$ python3 -q
>>> import numpy as np
>>> np.set_printoptions(precision=2, suppress=True, linewidth=200)
>>> mat = np.load("w.npy")
>>> mat
array([[9, 0, 6],
       [0, 1, 0],
       [5, 0, 1]])
>>> # 2 blocks once reordered
>>> np.kron(np.eye(2, dtype=int), mat)
array([[9, 0, 6, 0, 0, 0],
       [0, 1, 0, 0, 0, 0],
       [5, 0, 1, 0, 0, 0],
       [0, 0, 0, 9, 0, 6],
       [0, 0, 0, 0, 1, 0],
       [0, 0, 0, 5, 0, 1]])
>>> np.einsum("ii->", mat)
np.int64(11)
>>> np.einsum("ij,ji->", mat, mat)
np.int64(143)
>>> vec = np.array([0, 2, 2])
>>> rhs = mat @ vec
>>> rhs
array([12,  2,  2])
>>> np.linalg.solve(mat, rhs + mat[:, 1])
array([0., 3., 2.])
>>> np.round(np.linalg.solve(mat, mat[:, 0]), 2) + 0
array([1., 0., 0.])
>>> np.linalg.solve(mat.T, mat[1])
array([ 0.,  1., -0.])
>>> np.linalg.solve(mat, rhs)
array([0., 2., 2.])
>>> np.linalg.solve(mat, 4 * rhs)
array([0., 8., 8.])
>>> F = np.loadtxt("case10.csv", delimiter=",")
>>> F
array([[-0.91, -3.31, -1.68, -1.01,  0.13],
       [-3.29, -2.84, -3.28, -2.63,  4.02],
       [ 0.07,  1.79, -0.32, -0.64,  0.95],
       [-4.98, -4.45, -3.04, -1.74,  5.24],
       [ 5.41,  3.25,  3.29,  2.19, -2.62],
       [-3.71, -0.58, -2.44, -2.28,  3.59],
       [ 2.57,  2.08,  2.22,  1.06, -0.63],
       [-0.03,  0.07, -1.49, -0.68, -0.96],
       [ 0.08,  2.6 , -0.49, -1.82,  0.62],
       [-0.91, -0.6 , -0.83, -1.33,  1.01],
       [-5.58,  0.54, -4.82, -4.89,  6.39],
       [-2.88,  0.22, -2.15, -2.74,  2.61],
       [-0.94,  4.  , -0.66, -2.94,  2.64],
       [-1.4 , -0.72, -1.31, -0.32,  2.76],
       [ 4.  ,  4.26,  2.54,  0.95,  1.05],
       [ 2.77, -1.72,  1.85,  2.64, -2.11],
       [ 1.44,  2.97,  1.4 ,  0.39, -1.12],
       [-1.05,  2.69, -0.5 , -2.05,  2.41],
       [-1.26, -1.1 ,  0.21,  1.47, -1.35],
       [-2.74, -3.55, -3.  , -1.39,  1.98],
       [ 3.55,  0.56,  0.51,  0.21, -2.32],
       [-5.55, -1.6 , -4.77, -4.72,  5.46]])
>>> Xs = F - F.mean(axis=0)
>>> left, sigma, Vt = np.linalg.svd(Xs, full_matrices=False)
>>> (np.sign(left[:, 0]) == np.sign(left[0, 0])).astype(int)
array([1, 1, 0, 1, 0, 1, 0, 0, 0, 1, 1, 1, 1, 1, 0, 0, 0, 1, 0, 1, 0, 1])
>>> np.round(sigma ** 2 / (sigma ** 2).sum(), 2) + 0
array([0.78, 0.17, 0.03, 0.02, 0.  ])
>>> Vt[0] * np.sign(Vt[0, np.abs(Vt[0]).argmax()])
array([ 0.61,  0.3 ,  0.44,  0.35, -0.48])
>>> np.abs(Vt[0]).argmax()
np.int64(0)
>>> np.abs(left[:, 0]).argmax()
np.int64(4)
>>> A = np.loadtxt("block8.csv", delimiter=",")
>>> A
array([[0., 2.],
       [2., 0.]])
>>> left, sigma, Vt = np.linalg.svd(A, full_matrices=False)
>>> np.cumsum(sigma ** 2) / np.sum(sigma ** 2)
array([0.5, 1. ])
>>> sigma / sigma[0]
array([1., 1.])
>>> np.allclose(left * sigma @ Vt, A)
True
>>> left.shape, sigma.shape, Vt.shape
((2, 2), (2,), (2, 2))
>>> (sigma > 1e-8).sum()
np.int64(2)
>>> round(np.sqrt((sigma ** 2).sum()), 2), np.round(np.linalg.norm(A), 2)
(np.float64(2.83), np.float64(2.83))
>>> E = np.loadtxt("mat.csv", delimiter=",")
>>> E
array([[-1.,  1.,  0.,  0.,  0.],
       [ 0., -1.,  1.,  0.,  0.],
       [ 0.,  0., -1.,  1.,  0.],
       [ 0.,  0.,  0., -1.,  1.],
       [ 0.,  0.,  0.,  0., -1.]])
>>> W1 = np.array([[1, 1], [-3, 0], [0, -2], [-2, 3], [-3, 0]])
>>> beta = np.array([4, 0])
>>> H = np.maximum(E @ W1 + beta, 0)
>>> (H > 0).astype(int)
array([[0, 0],
       [1, 0],
       [1, 1],
       [1, 0],
       [1, 0]])
>>> H
array([[0., 0.],
       [7., 0.],
       [2., 5.],
       [3., 0.],
       [7., 0.]])
>>> cent = np.array([[-1, 1, 1], [-2, -1, -2]])
>>> W1 @ cent
array([[-3,  0, -1],
       [ 3, -3, -3],
       [ 4,  2,  4],
       [-4, -5, -8],
       [ 3, -3, -3]])
>>> (H @ cent).round(6).argmax(axis=1)
array([0, 1, 1, 1, 1])
>>> H @ cent
array([[  0.,   0.,   0.],
       [ -7.,   7.,   7.],
       [-12.,  -3.,  -8.],
       [ -3.,   3.,   3.],
       [ -7.,   7.,   7.]])
>>> O, evecs = np.linalg.qr(E[:, :3])[0], np.linalg.qr(E[:, 3:])[0]
>>> sigma = np.linalg.svd(O.T @ evecs, compute_uv=False)
>>> round(np.linalg.norm(O @ O.T - evecs @ evecs.T, 2), 2)
np.float64(1.0)
>>> sigma.round(2) + 0
array([0.82, 0.  ])
>>> out = E[0, 0] * E[1:] - np.outer(E[1:, 0], E[0])
>>> out
array([[ 0.,  1., -1., -0., -0.],
       [ 0., -0.,  1., -1., -0.],
       [ 0., -0., -0.,  1., -1.],
       [ 0., -0., -0., -0.,  1.]])
>>> np.linalg.matrix_rank(out), np.linalg.matrix_rank(E)
(np.int64(4), np.int64(5))
>>> np.flatnonzero(~out.round(6).any(axis=1))
array([], dtype=int64)
>>> E[:, 0] / E[0, 0]
array([ 1., -0., -0., -0., -0.])
>>> out = E / np.sqrt((E ** 2).mean(axis=1, keepdims=True))
>>> E - E.mean(axis=1, keepdims=True)
array([[-1. ,  1. ,  0. ,  0. ,  0. ],
       [ 0. , -1. ,  1. ,  0. ,  0. ],
       [ 0. ,  0. , -1. ,  1. ,  0. ],
       [ 0. ,  0. ,  0. , -1. ,  1. ],
       [ 0.2,  0.2,  0.2,  0.2, -0.8]])
>>> m1 = np.loadtxt("sample6.csv", delimiter=",")
>>> m1
array([[ 3.03,  0.01,  1.54,  1.51,  1.55,  3.03],
       [-0.01,  0.03,  0.  ,  0.  , -0.01, -0.01],
       [-1.5 ,  0.  , -0.75, -0.74, -0.74, -1.5 ],
       [ 2.08,  0.02,  1.06,  1.07,  1.05,  2.06],
       [-1.03,  0.  , -0.52, -0.52, -0.52, -1.03],
       [ 0.24, -0.03,  0.09,  0.13,  0.15,  0.26],
       [-2.64,  0.  , -1.3 , -1.27, -1.29, -2.65],
       [ 1.64,  0.01,  0.85,  0.85,  0.86,  1.7 ],
       [ 1.64,  0.  ,  0.81,  0.83,  0.79,  1.64],
       [-0.52,  0.  , -0.26, -0.29, -0.28, -0.51],
       [-0.82,  0.01, -0.38, -0.37, -0.38, -0.79],
       [ 1.59,  0.01,  0.8 ,  0.83,  0.79,  1.58],
       [-0.54, -0.01, -0.27, -0.29, -0.23, -0.52],
       [-0.48, -0.01, -0.25, -0.26, -0.24, -0.49],
       [ 0.95,  0.  ,  0.49,  0.47,  0.51,  0.96],
       [-1.85, -0.01, -0.93, -0.89, -0.93, -1.81],
       [-1.43,  0.02, -0.69, -0.74, -0.7 , -1.45],
       [-1.09, -0.01, -0.56, -0.61, -0.55, -1.09],
       [ 1.38, -0.01,  0.65,  0.66,  0.66,  1.35],
       [-3.19,  0.04, -1.63, -1.58, -1.61, -3.24],
       [-1.55,  0.01, -0.78, -0.8 , -0.8 , -1.58],
       [ 2.23,  0.03,  1.09,  1.12,  1.14,  2.27],
       [ 2.7 , -0.01,  1.35,  1.39,  1.35,  2.68],
       [ 2.13, -0.01,  1.05,  1.13,  1.1 ,  2.18],
       [ 1.51,  0.  ,  0.74,  0.73,  0.72,  1.46],
       [ 1.34, -0.02,  0.65,  0.63,  0.67,  1.35],
       [-3.29,  0.02, -1.61, -1.67, -1.65, -3.28],
       [ 0.97,  0.03,  0.47,  0.49,  0.46,  0.99]])
>>> P = m1 @ np.linalg.solve(m1.T @ m1, m1.T)
>>> np.round(np.linalg.eigvalsh(P), 2) + 0
array([0., 0., 0., 0., 0., 0., 0., 0., 0., 0., 0., 0., 0., 0., 0., 0., 0., 0., 0., 0., 0., 0., 1., 1., 1., 1., 1., 1.])
>>> P @ m1[:, 0]
array([ 3.03, -0.01, -1.5 ,  2.08, -1.03,  0.24, -2.64,  1.64,  1.64, -0.52, -0.82,  1.59, -0.54, -0.48,  0.95, -1.85, -1.43, -1.09,  1.38, -3.19, -1.55,  2.23,  2.7 ,  2.13,  1.51,  1.34, -3.29,
        0.97])
>>> np.diag(P)
array([0.3 , 0.12, 0.05, 0.21, 0.02, 0.29, 0.31, 0.26, 0.14, 0.1 , 0.15, 0.11, 0.2 , 0.04, 0.12, 0.28, 0.2 , 0.21, 0.19, 0.66, 0.08, 0.49, 0.22, 0.31, 0.19, 0.15, 0.3 , 0.3 ])
>>> np.round(np.trace(P), 2)
np.float64(6.0)
>>> Xs = m1 - m1.mean(axis=0)
>>> evecs = np.linalg.svd(Xs)[2][:1]
>>> out = Xs - Xs @ evecs.T @ evecs
>>> np.cov(Xs @ evecs.T, rowvar=False)
array(8.94)
>>> out = np.c_[m1[:, :1] @ np.array([[-2]]), np.array([2, 0, 0, 0, 2, 1, 2, 2, 0, 0, 0, 1, 0, 0, 2, 1, 2, 1, 0, 2, 2, 0, 1, 2, 2, 1, 0, 0])]
>>> out
array([[-6.06,  2.  ],
       [ 0.02,  0.  ],
       [ 3.  ,  0.  ],
       [-4.16,  0.  ],
       [ 2.06,  2.  ],
       [-0.48,  1.  ],
       [ 5.28,  2.  ],
       [-3.28,  2.  ],
       [-3.28,  0.  ],
       [ 1.04,  0.  ],
       [ 1.64,  0.  ],
       [-3.18,  1.  ],
       [ 1.08,  0.  ],
       [ 0.96,  0.  ],
       [-1.9 ,  2.  ],
       [ 3.7 ,  1.  ],
       [ 2.86,  2.  ],
       [ 2.18,  1.  ],
       [-2.76,  0.  ],
       [ 6.38,  2.  ],
       [ 3.1 ,  2.  ],
       [-4.46,  0.  ],
       [-5.4 ,  1.  ],
       [-4.26,  2.  ],
       [-3.02,  2.  ],
       [-2.68,  1.  ],
       [ 6.58,  0.  ],
       [-1.94,  0.  ]])
>>> np.round(np.linalg.lstsq(m1, out[:, 0])[0], 2) + 0
array([-2.,  0.,  0.,  0.,  0.,  0.])
>>> np.round(np.linalg.norm(out - m1 @ np.linalg.lstsq(m1, out)[0], axis=0), 2) + 0
array([0.  , 6.11])
>>> np.linalg.norm(np.linalg.qr(m1)[0].T @ out, axis=0) ** 2 / ((out ** 2).sum(axis=0) + 1e-12)
array([1.  , 0.19])
